% python3 -q
>>> import numpy as np
>>> from numpy import linalg as LA
>>> np.set_printoptions(precision=2, suppress=True, linewidth=140, sign=" ")
>>> def tidy(a):
...     return np.round(a, 2) + 0
... 
>>> data = np.load("x.npy")
>>> print(data)
[[ 0  0  0  0  0]
 [ 0  0  0  0  0]
 [ 0 -2 -3 -3  3]
 [ 0 -2 -3 -3  3]
 [ 0 -2 -3 -3  3]]
>>> print(tidy(LA.det(2 * data)), tidy(LA.det(data)))
0.0 0.0
>>> print(np.einsum("ii->", data))
-3
>>> print(tidy(LA.eigvals(data).sum().real))
-3.0
>>> print(np.kron(np.eye(2, dtype=int), data))
[[ 0  0  0  0  0  0  0  0  0  0]
 [ 0  0  0  0  0  0  0  0  0  0]
 [ 0 -2 -3 -3  3  0  0  0  0  0]
 [ 0 -2 -3 -3  3  0  0  0  0  0]
 [ 0 -2 -3 -3  3  0  0  0  0  0]
 [ 0  0  0  0  0  0  0  0  0  0]
 [ 0  0  0  0  0  0  0  0  0  0]
 [ 0  0  0  0  0  0 -2 -3 -3  3]
 [ 0  0  0  0  0  0 -2 -3 -3  3]
 [ 0  0  0  0  0  0 -2 -3 -3  3]]
>>> print(tidy(LA.det(data[::-1])))
0.0
>>> print(tidy(np.poly(data)))
[ 1.  3.  0.  0.  0.  0.]
>>> print(np.einsum("ij,ji->", data, data))
9
>>> print(tidy(LA.det(data.T)))
0.0
>>> rng = np.random.default_rng(281265)
>>> lab = rng.permutation(5)
>>> print(lab)
[ 2  4  0  3  1]
>>> Y = data[lab][:, lab]
>>> print(Y)
[[-3  3  0 -3 -2]
 [-3  3  0 -3 -2]
 [ 0  0  0  0  0]
 [-3  3  0 -3 -2]
 [ 0  0  0  0  0]]
>>> print(np.diag(Y))
[-3  3  0 -3  0]
>>> print(tidy(LA.det(Y)), tidy(LA.det(data[lab])))
0.0 0.0
>>> print(np.allclose(Y, data))
False
>>> print(tidy(np.sort(np.abs(LA.eigvals(Y)))))
[ 0.  0.  0.  0.  3.]
>>> rk = LA.matrix_rank(data)
>>> print(rk)
1
>>> ns = LA.svd(data)[2][rk:].T
>>> print([int(LA.matrix_rank(np.delete(data, i, axis=0))) for i in range(5)])
[1, 1, 1, 1, 1]
>>> print([int(LA.matrix_rank(data[:i])) for i in range(1, len(data) + 1)])
[0, 0, 1, 1, 1]
>>> print(np.allclose(data @ ns, 0))
True
>>> print(LA.matrix_rank(data.T @ data), LA.matrix_rank(data @ data.T))
1 1
>>> print(tidy(data @ ns))
[[ 0.  0.  0.  0.]
 [ 0.  0.  0.  0.]
 [ 0.  0.  0.  0.]
 [ 0.  0.  0.  0.]
 [ 0.  0.  0.  0.]]
>>> print(ns.shape)
(5, 4)
>>> left, s, Vt = LA.svd(data)
>>> print(tidy(s))
[ 9.64  0.    0.    0.    0.  ]
>>> Y = left[:, :1] @ np.diag(s[:1]) @ Vt[:1]
>>> print(LA.matrix_rank(data, rtol=0.05))
1
>>> print(LA.matrix_rank(Y))
1
>>> print(tidy(LA.norm(data - Y) / LA.norm(data)))
0.0
>>> print(LA.matrix_rank(data, rtol=0.1))
1
>>> print(tidy(LA.norm(data, 2) / LA.norm(data)))
1.0
>>> E = np.load("w.npy")
>>> print(E)
[[-2.  1.  0.  0.]
 [ 0. -2.  1.  0.]
 [ 0.  0. -2.  1.]
 [ 0.  0.  0. -2.]]
>>> print(np.flatnonzero(LA.matrix_power((data != 0) + (data.T != 0) + np.eye(5), 5)[3]))
[ 1  2  3  4]
>>> print(tidy(np.sort(LA.eigvals(data).real)))
[-3.  0.  0.  0.  0.]
>>> print(data @ data)
[[ 0  0  0  0  0]
 [ 0  0  0  0  0]
 [ 0  6  9  9 -9]
 [ 0  6  9  9 -9]
 [ 0  6  9  9 -9]]
>>> x0 = np.array([2, 2, 3, 0])
>>> print(E * x0)
[[-4.  2.  0.  0.]
 [ 0. -4.  3.  0.]
 [ 0.  0. -6.  0.]
 [ 0.  0.  0. -0.]]
>>> print(E @ (2 * x0))
[ -4.  -2. -12.   0.]
>>> print((E - E.T) / 2)
[[ 0.   0.5  0.   0. ]
 [-0.5  0.   0.5  0. ]
 [ 0.  -0.5  0.   0.5]
 [ 0.   0.  -0.5  0. ]]
>>> print(tidy(LA.matrix_power(E, 3)))
[[-8. 12. -6.  1.]
 [ 0. -8. 12. -6.]
 [ 0.  0. -8. 12.]
 [ 0.  0.  0. -8.]]
>>> print(tidy(np.sort(np.abs(LA.eigvals(E)))))
[ 2.  2.  2.  2.]
>>> print(np.allclose(E @ E.T, E.T @ E))
False
>>> print((E + E.T) / 2)
[[-2.   0.5  0.   0. ]
 [ 0.5 -2.   0.5  0. ]
 [ 0.   0.5 -2.   0.5]
 [ 0.   0.   0.5 -2. ]]
>>> print(np.trace(E))
-8.0
>>> x0 = np.array([2, 9, 9, 4])
>>> target = E @ x0
>>> print(target)
[  5.  -9. -14.  -8.]
>>> print(tidy(LA.solve(E, target)))
[ 2.  9.  9.  4.]
>>> cov = E.T @ E
>>> print(LA.matrix_rank(cov))
4
>>> print(tidy(LA.eigvalsh(cov)[::-1]))
[ 8.13  5.92  3.38  1.58]
>>> print(np.diag(cov))
[ 4.  5.  5.  5.]
>>> print(np.trace(cov), (E ** 2).sum())
19.0 19.0
>>> K = np.loadtxt("run5.csv", delimiter=",")
>>> print(K)
[[  5.   5.   5.   5.   5.]
 [  5.  10.  10.  10.  10.]
 [  5.  10.  15.  15.  15.]
 [  5.  10.  15.  20.  20.]
 [  5.  10.  15.  20.  25.]]
>>> x0 = np.array([3, 0, 0, 0, -4])
>>> target = K @ x0
>>> print(target)
[ -5. -25. -45. -65. -85.]
>>> print(tidy(LA.solve(K, target)))
[ 3.  0.  0.  0. -4.]
>>> print(tidy(LA.solve(K.T, K[2])))
[ 0.  0.  1.  0.  0.]
